In [1]: import numpy as np

In [2]: np.set_printoptions(precision=3, suppress=True, linewidth=100, legacy="1.25")

In [3]: M = np.load("layer1.npy")

In [4]: print(M)
[[ 0.773  0.288  1.192  0.945]
 [-0.782 -1.47  -3.116 -3.018]
 [-0.078 -0.111 -0.391 -0.167]
 [-0.148 -0.72  -0.751 -1.009]
 [ 1.627  1.611  2.7    2.255]
 [-1.376 -1.482 -2.303 -2.144]
 [-1.672 -0.699 -2.273 -1.707]
 [ 1.099  1.547  1.787  2.572]
 [-0.589 -0.998 -0.988 -1.62 ]
 [ 0.122  0.81   1.267  1.199]
 [ 0.065 -0.253 -0.303  0.106]
 [-1.447 -0.939 -2.391 -2.546]
 [-0.919 -1.359 -1.3   -2.031]
 [ 0.01  -0.183 -0.229 -0.726]
 [ 1.247  1.263  2.293  2.453]
 [-1.264 -0.502 -1.287 -0.868]
 [-0.98  -0.819 -2.014 -2.028]
 [ 2.99   2.141  5.412  5.505]
 [ 0.637  0.937  1.295  1.854]
 [-0.816 -1.23  -2.405 -2.241]
 [ 0.829  1.166  1.865  1.767]
 [ 0.154  0.06   0.769  1.197]
 [-0.05  -0.125 -0.494 -0.761]
 [ 0.33   0.535 -0.14   0.777]
 [-1.984 -1.599 -2.968 -2.61 ]]

In [5]: vec = np.array([2, -2, -1, 1])

In [6]: target = M @ vec

In [7]: b, lr = np.zeros(4), 1 / np.linalg.norm(M, 2) ** 2

In [8]: for i in range(25):
   ...:     b -= lr * M.T @ (M @ b - target)
   ...:     if i % 5 == 0: print(i, round(np.linalg.norm(M @ b - target), 3))
   ...: 
0 4.076
5 3.919
10 3.77
15 3.63
20 3.498

In [9]: print(round(float(np.linalg.cond(M)), 3))
14.216
